% ipython --no-banner

In [1]: import numpy as np

In [2]: np.set_printoptions(precision=1, suppress=True, linewidth=120, sign=" ")

In [3]: M = np.loadtxt("out9.csv", delimiter=",")

In [4]: M
Out[4]: 
array([[ 0.6, -0.3,  0.1,  0.4],
       [-0.3,  0.8,  0.1,  0.3],
       [ 0.1,  0.1,  1. , -0.1],
       [ 0.4,  0.3, -0.1,  0.6]])

In [5]: th = np.radians(90)

In [6]: R = np.eye(4)

In [7]: R[1, 1] = R[2, 2] = np.cos(th)

In [8]: R[1, 2], R[2, 1] = -np.sin(th), np.sin(th)

In [9]: R.round(1) + 0
Out[9]: 
array([[ 1.,  0.,  0.,  0.],
       [ 0.,  0., -1.,  0.],
       [ 0.,  1.,  0.,  0.],
       [ 0.,  0.,  0.,  1.]])

In [10]: B = M @ R.T

In [11]: np.allclose(M @ M.T, B @ B.T)
Out[11]: True

In [12]: np.round(np.linalg.svd(M, compute_uv=False), 1) + 0, np.round(np.linalg.svd(B, compute_uv=False), 1) + 0
Out[12]: (array([ 1.,  1.,  1.,  0.]), array([ 1.,  1.,  1.,  0.]))

In [13]: np.round(np.linalg.det(R), 1), np.trace(R)
Out[13]: (np.float64(1.0), np.float64(2.0))

In [14]: blk = np.stack([M, 3 * M, M[::-1]])

In [15]: (blk @ M.T).shape
Out[15]: (3, 4, 4)

In [16]: np.linalg.matrix_rank(blk)
Out[16]: array([ 3,  3,  3])

In [17]: left, sv, Vh = np.linalg.svd(M)

In [18]: evecs = Vh[:(sv > 1e-8).sum()]

In [19]: rng = np.random.default_rng(3761)

In [20]: x0 = M[2] + 5 * M[1] + rng.integers(2) * np.eye(4)[0]

In [21]: x0
Out[21]: array([-1.3,  4. ,  1.5,  1.3])

In [22]: round(np.linalg.norm(x0 - evecs.T @ evecs @ x0), 1)
Out[22]: np.float64(0.0)

In [23]: evecs.T @ evecs
Out[23]: 
array([[ 0.6, -0.3,  0.1,  0.4],
       [-0.3,  0.8,  0.1,  0.3],
       [ 0.1,  0.1,  1. , -0.1],
       [ 0.4,  0.3, -0.1,  0.6]])

In [24]: np.linalg.matrix_rank(np.vstack([M, x0]))
Out[24]: np.int64(3)

In [25]: np.diag(evecs.T @ evecs)
Out[25]: array([ 0.6,  0.8,  1. ,  0.6])

In [26]: x0 = np.array([-1, 0, 2, 1])

In [27]: np.round(M @ M @ x0, 1) + 0
Out[27]: array([ 0. ,  0.8,  1.7,  0. ])

In [28]: np.round(np.eye(4) - M, 1) + 0
Out[28]: 
array([[ 0.4,  0.3, -0.1, -0.4],
       [ 0.3,  0.2, -0.1, -0.3],
       [-0.1, -0.1,  0. ,  0.1],
       [-0.4, -0.3,  0.1,  0.4]])

In [29]: rk = np.linalg.matrix_rank(M)

In [30]: rk
Out[30]: np.int64(3)

In [31]: ns = np.linalg.svd(M)[2][rk:].T

In [32]: np.allclose(M @ ns, 0)
Out[32]: True

In [33]: [int(np.linalg.matrix_rank(M[:, :j + 1])) for j in range(4)]
Out[33]: [1, 2, 3, 3]

In [34]: np.round(ns @ ns.T, 1) + 0
Out[34]: 
array([[ 0.4,  0.3, -0.1, -0.4],
       [ 0.3,  0.2, -0.1, -0.3],
       [-0.1, -0.1,  0. ,  0.1],
       [-0.4, -0.3,  0.1,  0.4]])

In [35]: np.linalg.matrix_rank(M.T @ M), np.linalg.matrix_rank(M @ M.T)
Out[35]: (np.int64(3), np.int64(3))

In [36]: np.round(M @ ns, 1) + 0
Out[36]: 
array([[ 0.],
       [ 0.],
       [ 0.],
       [ 0.]])

In [37]: feats = np.array([[-1.4, 1.4, 1.4],
    ...:     [0.5, -0.5, -0.5],
    ...:     [-1.5, -0.8, 1.5],
    ...:     [1.0, 2.0, -1.2],
    ...:     [-0.2, -0.1, 0.2],
    ...:     [0.3, 1.7, -0.3],
    ...:     [0.3, -0.8, -0.2],
    ...:     [-0.5, -0.1, 0.5],
    ...:     [0.7, -1.6, -0.7],
    ...:     [2.0, -0.9, -1.9],
    ...:     [0.1, -0.7, -0.1],
    ...:     [1.6, 2.0, -1.6],
    ...:     [-1.3, -0.8, 1.1],
    ...:     [-1.4, 1.8, 1.5],
    ...:     [-1.6, 1.5, 1.6],
    ...:     [1.5, 0.2, -1.4],
    ...:     [0.0, -0.9, -0.1],
    ...:     [1.0, -0.4, -0.9]])

In [38]: x0 = np.array([-9, 6, -5])

In [39]: y = feats @ x0

In [40]: np.round(np.linalg.pinv(feats) @ feats, 1) + 0
Out[40]: 
array([[ 1.,  0.,  0.],
       [ 0.,  1.,  0.],
       [ 0.,  0.,  1.]])

In [41]: y = y + 0.3 * rng.normal(size=18)

In [42]: y
Out[42]: 
array([ 14. ,  -4.6,   1.5,   8.8,  -0.3,   8.8,  -6.8,   1.2, -11.6, -14.1,  -4.8,   5.5,   1.3,  15.5,  16. ,  -5.8,
        -4.9,  -7. ])

In [43]: b, *_ = np.linalg.lstsq(feats, y)

In [44]: b.round()
Out[44]: array([-10.,   6.,  -6.])

In [45]: left, sv, Vh = np.linalg.svd(feats)

In [46]: np.argmax(sv[:-1] / (sv[1:] + 1e-6)) + 1
Out[46]: np.int64(2)

In [47]: B = left[:, :2] @ np.diag(sv[:2]) @ Vh[:2]

In [48]: np.linalg.matrix_rank(B)
Out[48]: np.int64(2)

In [49]: B.round(1) + 0
Out[49]: 
array([[-1.4,  1.4,  1.4],
       [ 0.5, -0.5, -0.5],
       [-1.5, -0.8,  1.5],
       [ 1.1,  2. , -1.1],
       [-0.2, -0.1,  0.2],
       [ 0.3,  1.7, -0.3],
       [ 0.3, -0.8, -0.2],
       [-0.5, -0.1,  0.5],
       [ 0.7, -1.6, -0.7],
       [ 2. , -0.9, -1.9],
       [ 0.1, -0.7, -0.1],
       [ 1.6,  2. , -1.6],
       [-1.2, -0.8,  1.2],
       [-1.5,  1.8,  1.4],
       [-1.6,  1.5,  1.6],
       [ 1.5,  0.2, -1.4],
       [ 0.1, -0.9,  0. ],
       [ 1. , -0.4, -0.9]])

In [50]: np.round(np.linalg.norm(feats - B) / np.linalg.norm(feats), 1)
Out[50]: np.float64(0.0)

In [51]: np.abs(feats).max()
Out[51]: np.float64(2.0)

In [52]: round(float(np.linalg.norm(feats)), 1)
Out[52]: 8.3

In [53]: feats[:, 3]
---------------------------------------------------------------------------
IndexError                                Traceback (most recent call last)
Cell In[53], line 1
----> 1 feats[:, 3]

IndexError: index 3 is out of bounds for axis 1 with size 3

In [54]: feats.sum(axis=0)
Out[54]: array([ 1.1,  3. , -1.1])

In [55]: np.unravel_index(np.abs(feats).argmax(), feats.shape)
Out[55]: (np.int64(3), np.int64(1))

In [56]: feats - feats[0]
Out[56]: 
array([[ 0. ,  0. ,  0. ],
       [ 1.9, -1.9, -1.9],
       [-0.1, -2.2,  0.1],
       [ 2.4,  0.6, -2.6],
       [ 1.2, -1.5, -1.2],
       [ 1.7,  0.3, -1.7],
       [ 1.7, -2.2, -1.6],
       [ 0.9, -1.5, -0.9],
       [ 2.1, -3. , -2.1],
       [ 3.4, -2.3, -3.3],
       [ 1.5, -2.1, -1.5],
       [ 3. ,  0.6, -3. ],
       [ 0.1, -2.2, -0.3],
       [ 0. ,  0.4,  0.1],
       [-0.2,  0.1,  0.2],
       [ 2.9, -1.2, -2.8],
       [ 1.4, -2.3, -1.5],
       [ 2.4, -1.8, -2.3]])

In [57]: np.count_nonzero(feats)
Out[57]: np.int64(53)

In [58]: np.linalg.svd(feats, compute_uv=False)
Out[58]: array([ 6.7,  5. ,  0.3])

In [59]: mat = np.array([[6.3, 4.0, -6.6], [5.6, 4.3, 4.9], [-1.6, -16.4, -9.0]])

In [60]: mat
Out[60]: 
array([[  6.3,   4. ,  -6.6],
       [  5.6,   4.3,   4.9],
       [ -1.6, -16.4,  -9. ]])

In [61]: B = mat / np.linalg.norm(mat, axis=1, keepdims=True)

In [62]: G = B @ B.T

In [63]: G[2]
Out[63]: array([-0.1, -0.8,  1. ])

In [64]: (np.abs(G) > 0.9).astype(int)
Out[64]: 
array([[ 1,  0,  0],
       [ 0,  1,  0],
       [ 0,  0,  1]])

In [65]: np.linalg.norm(B, axis=1)
Out[65]: array([ 1.,  1.,  1.])

In [66]: np.argwhere(np.triu(np.abs(G) > 0.95, 1))
Out[66]: array([], shape=(0, 2), dtype=int64)

In [67]: np.round(np.degrees(np.arccos(np.clip(G[2, 0], -1, 1))), 1)
Out[67]: np.float64(95.0)

In [68]: M @ M
Out[68]: 
array([[ 0.6, -0.3,  0.1,  0.4],
       [-0.3,  0.8,  0.1,  0.3],
       [ 0.1,  0.1,  1. , -0.1],
       [ 0.4,  0.3, -0.1,  0.6]])

In [69]: np.linalg.matrix_power(M, 4)
Out[69]: 
array([[ 0.6, -0.3,  0.1,  0.4],
       [-0.3,  0.8,  0.1,  0.3],
       [ 0.1,  0.1,  1. , -0.1],
       [ 0.4,  0.3, -0.1,  0.6]])

In [70]: (M - M.T) / 2
Out[70]: 
array([[ 0.,  0.,  0.,  0.],
       [ 0.,  0.,  0.,  0.],
       [ 0.,  0.,  0.,  0.],
       [ 0.,  0.,  0.,  0.]])

In [71]: np.linalg.determinant(M)
---------------------------------------------------------------------------
AttributeError                            Traceback (most recent call last)
Cell In[71], line 1
----> 1 np.linalg.determinant(M)

AttributeError: module 'numpy.linalg' has no attribute 'determinant'

In [72]: np.trace(M)
Out[72]: np.float64(3.0)

In [73]: B = mat / np.sqrt((mat ** 2).mean(axis=1, keepdims=True))

In [74]: np.round(mat - mat.mean(axis=1, keepdims=True), 1) + 0
Out[74]: 
array([[ 5.1,  2.8, -7.8],
       [ 0.7, -0.6,  0. ],
       [ 7.4, -7.4,  0. ]])

In [75]: np.linalg.matrix_rank(mat - mat.mean(axis=1, keepdims=True))
Out[75]: np.int64(2)

In [76]: B[1]
Out[76]: array([ 1.1,  0.9,  1. ])

In [77]: O = mat.astype(float).copy()

In [78]: for j in range(3):
    ...:     O[:, j] -= O[:, :j] @ (O[:, :j].T @ O[:, j])
    ...:     O[:, j] /= np.linalg.norm(O[:, j])
    ...: 

In [79]: np.round(O.T @ O, 1) + 0
Out[79]: 
array([[ 1.,  0.,  0.],
       [ 0.,  1.,  0.],
       [ 0.,  0.,  1.]])

In [80]: def softmax(z):
    ...:     e = np.exp(z - z.max(axis=-1, keepdims=True))
    ...:     return e / e.sum(axis=-1, keepdims=True)
    ...: 

In [81]: np.round(softmax(mat[0] + -2), 1) + 0
Out[81]: array([ 0.9,  0.1,  0. ])

In [82]: np.round(softmax(10 * mat[0]), 1) + 0
Out[82]: array([ 1.,  0.,  0.])

In [83]: softmax(mat).sum(axis=1)
Out[83]: array([ 1.,  1.,  1.])

In [84]: scores = mat @ mat.T / np.sqrt(3)

In [85]: softmax(scores).round(6).argmax(axis=1)
Out[85]: array([ 0,  1,  2])

In [86]: E = np.array([[0, 6, -4, 0, 3, -2],
    ...:     [-4, 2, 0, -2, 1, 0],
    ...:     [4, -6, 2, 2, -3, 1],
    ...:     [0, -6, 4, 0, 0, 0],
    ...:     [4, -2, 0, 0, 0, 0],
    ...:     [-4, 6, -2, 0, 0, 0]])

In [87]: G = E.T @ E

In [88]: np.round(np.linalg.svd(E, compute_uv=False) ** 2, 1) + 0
Out[88]: array([ 229.2,   43.5,   12.6,    2.4,    0.2,    0. ])

In [89]: G
Out[89]: 
array([[ 64, -64,  16,  16, -16,   4],
       [-64, 152, -72, -16,  38, -18],
       [ 16, -72,  40,   4, -18,  10],
       [ 16, -16,   4,   8,  -8,   2],
       [-16,  38, -18,  -8,  19,  -9],
       [  4, -18,  10,   2,  -9,   5]])

In [90]: (E @ E.T).shape
Out[90]: (6, 6)

In [91]: np.trace(G), (E ** 2).sum()
Out[91]: (np.int64(288), np.int64(288))

In [92]: np.round(np.linalg.eigvalsh(G)[::-1], 1) + 0
Out[92]: array([ 229.2,   43.5,   12.6,    2.4,    0.2,    0. ])

In [93]: O, R = np.linalg.qr(E)

In [94]: np.allclose(R.T @ R, E.T @ E)
Out[94]: True

In [95]: O.shape, R.shape
Out[95]: ((6, 6), (6, 6))

In [96]: round(float(np.trace(O @ O.T)), 1)
Out[96]: 6.0

In [97]: R.round(1) + 0
Out[97]: 
array([[-8. ,  8. , -2. , -2. ,  2. , -0.5],
       [ 0. , -9.4,  6. ,  0. , -2.3,  1.5],
       [ 0. ,  0. ,  0.6,  0. ,  0. ,  0.2],
       [ 0. ,  0. ,  0. ,  2. , -2. ,  0.5],
       [ 0. ,  0. ,  0. ,  0. ,  2.3, -1.5],
       [ 0. ,  0. ,  0. ,  0. ,  0. , -0.2]])

In [98]: O.round(1) + 0
Out[98]: 
array([[ 0. , -0.6, -0.3,  0. ,  0.6,  0.3],
       [ 0.5,  0.2, -0.5, -0.5, -0.2,  0.5],
       [-0.5,  0.2, -0.5,  0.5, -0.2,  0.5],
       [ 0. ,  0.6,  0.3,  0. ,  0.6,  0.3],
       [-0.5, -0.2,  0.5, -0.5, -0.2,  0.5],
       [ 0.5, -0.2,  0.5,  0.5, -0.2,  0.5]])

In [99]: B = E / np.sqrt((E ** 2).mean(axis=1, keepdims=True))

In [100]: E - E.mean(axis=1, keepdims=True)
Out[100]: 
array([[-0.5,  5.5, -4.5, -0.5,  2.5, -2.5],
       [-3.5,  2.5,  0.5, -1.5,  1.5,  0.5],
       [ 4. , -6. ,  2. ,  2. , -3. ,  1. ],
       [ 0.3, -5.7,  4.3,  0.3,  0.3,  0.3],
       [ 3.7, -2.3, -0.3, -0.3, -0.3, -0.3],
       [-4. ,  6. , -2. ,  0. ,  0. ,  0. ]])

In [101]: np.linalg.matrix_rank(E - E.mean(axis=1, keepdims=True))
Out[101]: np.int64(5)

In [102]: np.linalg.matrix_rank(B) == np.linalg.matrix_rank(E)
Out[102]: np.True_

In [103]: x0 = np.array([-1, -2, 1, 3, -1, 3])

In [104]: h = np.maximum(E @ x0, 0)

In [105]: np.flatnonzero(h > 1e-9)
Out[105]: array([ 2,  3])

In [106]: np.tanh(E @ x0)
Out[106]: array([-1., -1.,  1.,  1.,  0., -1.])

In [107]: np.maximum(E @ x0, 0) - np.maximum(-E @ x0, 0)
Out[107]: array([-25,  -7,  22,  16,   0, -10])

In [108]: lab = rng.permutation(6)

In [109]: B = E[:, lab] * rng.choice([-1, 1], 6)

In [110]: B
Out[110]: 
array([[ 0,  0, -3,  4, -6, -2],
       [ 2, -4, -1,  0, -2,  0],
       [-2,  4,  3, -2,  6,  1],
       [ 0,  0,  0, -4,  6,  0],
       [ 0,  4,  0,  0,  2,  0],
       [ 0, -4,  0,  2, -6,  0]])

In [111]: left, _, Vh = np.linalg.svd(E.T @ B)

In [112]: lab
Out[112]: array([ 3,  0,  4,  2,  1,  5])

In [113]: np.round(np.linalg.lstsq(E, B)[0], 1) + 0
Out[113]: 
array([[ 0.,  1.,  0.,  0.,  0.,  0.],
       [ 0.,  0.,  0.,  0., -1.,  0.],
       [ 0.,  0.,  0., -1.,  0.,  0.],
       [-1.,  0.,  0.,  0.,  0.,  0.],
       [ 0.,  0., -1.,  0.,  0.,  0.],
       [ 0.,  0.,  0.,  0.,  0.,  1.]])

In [114]: F = np.load("mat.npy")

In [115]: F.round(1) + 0
Out[115]: 
array([[-2.1, -0.6, -2.1, -0.1],
       [ 0. , -2.9,  0.8,  0. ],
       [ 0.4, -0.1, -0.4,  2.9],
       [-2.1,  0.6,  2. ,  0.6]])

In [116]: O = F.astype(float).copy()

In [117]: for j in range(4):
     ...:     O[:, j] -= O[:, :j] @ (O[:, :j].T @ O[:, j])
     ...:     O[:, j] /= np.linalg.norm(O[:, j])
     ...: 

In [118]: np.round(O.T @ F, 1) + 0
Out[118]: 
array([[ 3.,  0.,  0.,  0.],
       [ 0.,  3.,  0.,  0.],
       [ 0.,  0.,  3.,  0.],
       [ 0.,  0.,  0.,  3.]])

In [119]: np.round(O.T @ O, 1) + 0
Out[119]: 
array([[ 1.,  0.,  0.,  0.],
       [ 0.,  1.,  0.,  0.],
       [ 0.,  0.,  1.,  0.],
       [ 0.,  0.,  0.,  1.]])
